$ python -q
>>> import numpy as np
>>> np.set_printoptions(suppress=True, linewidth=100)
>>> def rd(a):
...     return np.round(a, 2) + 0
... 
>>> E = np.loadtxt("w.csv", delimiter=",")
>>> print(rd(E))
[[ 2.04 -0.39 -0.38 -1.24 -1.74]
 [ 0.68 -0.01 -2.6   0.07  1.32]
 [ 1.02  1.88 -0.02  2.   -0.65]
 [ 1.7  -1.39  1.18  0.91  1.4 ]
 [-0.68 -1.84 -0.82  1.62 -1.36]]
>>> x0 = np.array([-1, -1, 3, -2, 1])
>>> y = E @ x0
>>> print(rd(y))
[-2.05 -7.29 -7.61  2.83 -4.55]
>>> print(rd(np.linalg.solve(E, y)))
[-1. -1.  3. -2.  1.]
>>> Q, V = np.linalg.qr(E[:, :3])[0], np.linalg.qr(E[:, 3:])[0]
>>> s = np.linalg.svd(Q.T @ V, compute_uv=False)
>>> print((s > 0.9).sum())
0
>>> print(rd(np.degrees(np.arccos(s.clip(0, 1)))))
[90. 90.]
>>> theta = np.radians(15)
>>> R = np.eye(5)
>>> R[4, 4] = R[0, 0] = np.cos(theta)
>>> R[4, 0], R[0, 4] = -np.sin(theta), np.sin(theta)
>>> print(rd(R))
[[ 0.97  0.    0.    0.    0.26]
 [ 0.    1.    0.    0.    0.  ]
 [ 0.    0.    1.    0.    0.  ]
 [ 0.    0.    0.    1.    0.  ]
 [-0.26  0.    0.    0.    0.97]]
>>> Y = E @ R.T
>>> print(np.allclose(np.linalg.norm(E, axis=1), np.linalg.norm(Y, axis=1)))
True
>>> print(rd(np.linalg.det(R)), rd(np.trace(R)))
1.0 4.93
>>> f, g = E[3], E[4]
>>> print(rd(f @ g))
0.0
>>> pr = (f @ g) / (f @ f) * f
>>> print(rd(np.linalg.norm(f + g) ** 2 + np.linalg.norm(f - g) ** 2))
36.0
>>> print(np.linalg.matrix_rank(np.outer(f, g)))
1
>>> print(rd(pr))
[0. 0. 0. 0. 0.]
>>> K = np.load("out14.npy")
>>> print(K)
[[-3  0  2  0]
 [ 0  1  0 -1]
 [ 2  0  2  0]
 [ 0  0  0 -2]]
>>> # 2 blocks once reordered
>>> print(np.abs(K).max())
3
>>> np.zeros(4, 4)
Traceback (most recent call last):
  File "<python-input-31>", line 1, in <module>
    np.zeros(4, 4)
    ~~~~~~~~^^^^^^
TypeError: Cannot interpret '4' as a data type
>>> print(K.sum(axis=0))
[-1  1  4 -3]
>>> M = np.array([[-1.8, 0.7, 0.5], [1.6, 0.5, 0.0], [0.0, -1.1, 0.3], [0.7, 1.4, 0.2]])
>>> rng = np.random.default_rng(1532)
>>> M[0] = M[2] + 0.05 * rng.normal(size=3)
>>> print(rd(M))
[[-0.01 -1.11  0.21]
 [ 1.6   0.5   0.  ]
 [ 0.   -1.1   0.3 ]
 [ 0.7   1.4   0.2 ]]
>>> x0 = np.array([3, 1, 1])
>>> y = M @ x0
>>> print(rd(np.linalg.pinv(M) @ M))
[[1. 0. 0.]
 [0. 1. 0.]
 [0. 0. 1.]]
>>> print(rd(np.linalg.solve(M.T @ M, M.T @ y)))
[3. 1. 1.]
>>> y = y + 0.02 * rng.normal(size=4)
>>> print(rd(y))
[-0.93  5.31 -0.79  3.7 ]
>>> b, *_ = np.linalg.lstsq(M, y)
>>> print(rd(b))
[3.01 1.   1.01]
>>> print(rd(M.T @ (y - M @ b)))
[0. 0. 0.]
>>> print(rd(np.linalg.norm(y - M @ b)))
0.0
>>> feats = np.load("case19.npy")
>>> print(feats)
[[ 2.  4. -2. -1.]
 [ 3.  3. -2. -1.]
 [ 7.  8. -5. -3.]
 [ 4.  4. -2. -3.]]
>>> Q = feats.astype(float).copy()
>>> for j in range(4):
...     Q[:, j] -= Q[:, :j] @ (Q[:, :j].T @ Q[:, j])
...     Q[:, j] /= np.linalg.norm(Q[:, j])
... 
>>> print(rd(Q))
[[ 0.23  0.93  0.21  0.22]
 [ 0.34 -0.23 -0.27  0.87]
 [ 0.79  0.01 -0.43 -0.44]
 [ 0.45 -0.3   0.84  0.  ]]
>>> print(rd(Q.T @ feats))
[[ 8.83 10.08 -6.   -4.3 ]
 [ 0.    1.86 -0.82  0.19]
 [ 0.    0.    0.56 -1.18]
 [ 0.    0.    0.    0.22]]
>>> print(rd(Q.T @ Q))
[[1. 0. 0. 0.]
 [0. 1. 0. 0.]
 [0. 0. 1. 0.]
 [0. 0. 0. 1.]]
>>> Q, V = np.linalg.qr(feats[:, :2])[0], np.linalg.qr(feats[:, 2:])[0]
>>> s = np.linalg.svd(Q.T @ V, compute_uv=False)
>>> print(rd(s))
[1.   0.44]
>>> print((s > 0.9).sum())
1
>>> print(rd(np.linalg.norm(Q @ Q.T - V @ V.T, 2)))
0.9
>>> print(rd(np.degrees(np.arccos(s.clip(0, 1)))))
[ 0.72 64.03]
>>> U, s, Vh = np.linalg.svd(feats, full_matrices=False)
>>> print(rd(np.cumsum(s ** 2) / np.sum(s ** 2)))
[0.98 1.   1.   1.  ]
>>> print(np.allclose(U * s @ Vh, feats))
True
>>> print(rd(np.sqrt((s ** 2).sum())), rd(np.linalg.norm(feats)))
15.49 15.49
>>> print(rd(s))
[15.37  1.64  0.98  0.08]
>>> F = np.load("x.npy")
>>> print(F)
[[ 1 -1  1 -1]
 [ 1  0  0  0]
 [ 1  1  1  1]]
>>> # column 3 repeats column 1
>>> x0 = np.array([-3, 1, 2, 5])
>>> print(F @ np.eye(4)[2])
[1. 0. 1.]
>>> print((F @ x0).argmax())
2
>>> print(np.einsum("ij,j->i", F, x0))
[-7 -3  5]
>>> print(F @ np.ones(4))
[0. 1. 4.]
>>> print(F * x0)
[[-3 -1  2 -5]
 [-3  0  0  0]
 [-3  1  2  5]]
>>> print(np.linalg.norm(F @ x0) <= np.linalg.norm(F, 2) * np.linalg.norm(x0) + 1e-9)
True
>>> print(rd(np.linalg.norm(F, axis=0)))
[1.73 1.41 1.41 1.41]
>>> print(rd(np.linalg.norm(F) ** 2 / np.linalg.norm(F, 2) ** 2))
1.97
>>> print(rd(np.linalg.norm(F, axis=1)))
[2. 1. 2.]
>>> print(rd(np.linalg.norm(F[0], 1)), rd(np.linalg.norm(F[0], np.inf)))
4.0 1.0
>>> mat = np.load("layer11.npy")
>>> print(mat)
[[ 4.41 -0.76 -1.94]
 [-0.76  4.05 -2.08]
 [-1.94 -2.08  7.54]]
>>> ev, V = np.linalg.eigh(mat)
>>> x0 = np.array([4, 8, 3])
>>> print(rd(V * np.abs(ev) @ V.T))
[[ 4.41 -0.76 -1.94]
 [-0.76  4.05 -2.08]
 [-1.94 -2.08  7.54]]
>>> print(rd(np.abs(mat).sum(axis=1).max()), rd(np.abs(ev).max()))
11.56 9.0
>>> print(rd(V * np.sqrt(ev) @ V.T))
[[ 2.04 -0.24 -0.44]
 [-0.24  1.94 -0.47]
 [-0.44 -0.47  2.67]]
>>> print(rd(x0 @ mat @ x0 / (x0 @ x0)), rd(ev[0]), rd(ev[-1]))
2.28 2.0 9.0
>>> print((mat - mat.T) / 2)
[[0. 0. 0.]
 [0. 0. 0.]
 [0. 0. 0.]]
>>> print((mat + mat.T) / 2)
[[ 4.41 -0.76 -1.94]
 [-0.76  4.05 -2.08]
 [-1.94 -2.08  7.54]]
>>> print(rd(np.sort(np.abs(np.linalg.eigvals(mat)))))
[2. 5. 9.]
>>> print(rd(np.linalg.det(mat)))
89.86
>>> print(np.allclose(mat @ mat.T, mat.T @ mat))
True
>>> print(np.allclose(mat, mat.T))
True
>>> print(rd(np.linalg.matrix_power(mat, 2)))
[[ 23.79  -2.39 -21.6 ]
 [ -2.39  21.31 -22.63]
 [-21.6  -22.63  64.94]]
>>> print(rd(mat - mat[0]))
[[ 0.    0.    0.  ]
 [-5.17  4.81 -0.14]
 [-6.35 -1.32  9.48]]
>>> print(rd(np.diff(mat, axis=0)))
[[-5.17  4.81 -0.14]
 [-1.18 -6.13  9.62]]
>>> low = np.linalg.cholesky(mat)
>>> print(rd(np.diag(low) ** 2))
[4.41 3.92 5.2 ]
>>> print(rd(mat / np.sqrt(np.outer(np.diag(mat), np.diag(mat)))))
[[ 1.   -0.18 -0.34]
 [-0.18  1.   -0.38]
 [-0.34 -0.38  1.  ]]
>>> Y = mat + rng.integers(-2, 3, (3, 2)) @ rng.integers(-2, 3, (2, 3))
>>> print(rd(Y))
[[ 6.41  2.24  0.06]
 [-4.76 -0.95 -4.08]
 [ 0.06  0.92  9.54]]
>>> print(rd(np.linalg.svd(Y - mat, compute_uv=False)))
[8.84 0.96 0.  ]
>>> W0 = np.loadtxt("run2.csv", delimiter=",")
>>> print(rd(W0))
[[ 0.01 -0.99 -0.14]
 [-0.99  0.01 -0.14]
 [-0.14 -0.14  0.98]]
>>> ev, V = np.linalg.eigh(W0)
>>> x0 = np.array([2, 1, 2])
>>> print(rd(x0 @ W0 @ x0 / (x0 @ x0)), ev[0], ev[-1])
-0.19 -1.0 1.0
>>> print(rd(V * np.maximum(ev, 0) @ V.T))
[[ 0.51 -0.49 -0.07]
 [-0.49  0.51 -0.07]
 [-0.07 -0.07  0.99]]
>>> print(rd(V * np.abs(ev) @ V.T))
[[1. 0. 0.]
 [0. 1. 0.]
 [0. 0. 1.]]
>>> print(rd(np.linalg.eigvalsh(W0[1:, 1:])))
[-0.01  1.  ]
>>> gram = W0.T @ W0
>>> print(np.linalg.matrix_rank(gram))
3
>>> print(np.allclose(gram, gram.T))
True
>>> ev, V = np.linalg.eigh(W0)
>>> print(np.unique(ev.round(6) + 0, return_counts=True)[1])
[1 2]
>>> print(rd(ev))
[-1.  1.  1.]
>>> print(rd(np.linalg.svd(W0, compute_uv=False)))
[1. 1. 1.]
>>> X = np.loadtxt("data.csv", delimiter=",")
>>> print(X)
[[-2. -3.]
 [ 0.  2.]]
>>> # triangular, det is the product of the diagonal
>>> hat = np.triu(np.array([[-1, -2], [2, 3]]), 1) + np.eye(2)
>>> Y = hat @ X @ np.linalg.inv(hat)
>>> print(np.trace(Y), np.trace(X))
0.0 0.0
>>> print(Y)
[[ -2. -11.]
 [  0.   2.]]
>>> print(hat @ X - X @ hat)
[[ 0. -8.]
 [ 0.  0.]]
>>> print(Y.ravel(order="F"))
[ -2.   0. -11.   2.]
>>> print(Y.reshape(-1, 2))
[[ -2. -11.]
 [  0.   2.]]
>>> blk = Y.reshape(2, 2, -1)
>>> print(blk.shape)
(2, 2, 1)
>>> print(np.einsum("ihd,ihd->ih", blk, blk))
[[  4. 121.]
 [  0.   4.]]
>>> print(np.swapaxes(blk, 1, 2)[1])
[[0. 2.]]
>>> print(blk.sum(axis=1))
[[-13.]
 [  2.]]
>>> print(blk[:, 0])
[[-2.]
 [ 0.]]
>>> print(np.einsum("ihd,jhd->hij", blk, blk).shape)
(2, 2, 2)
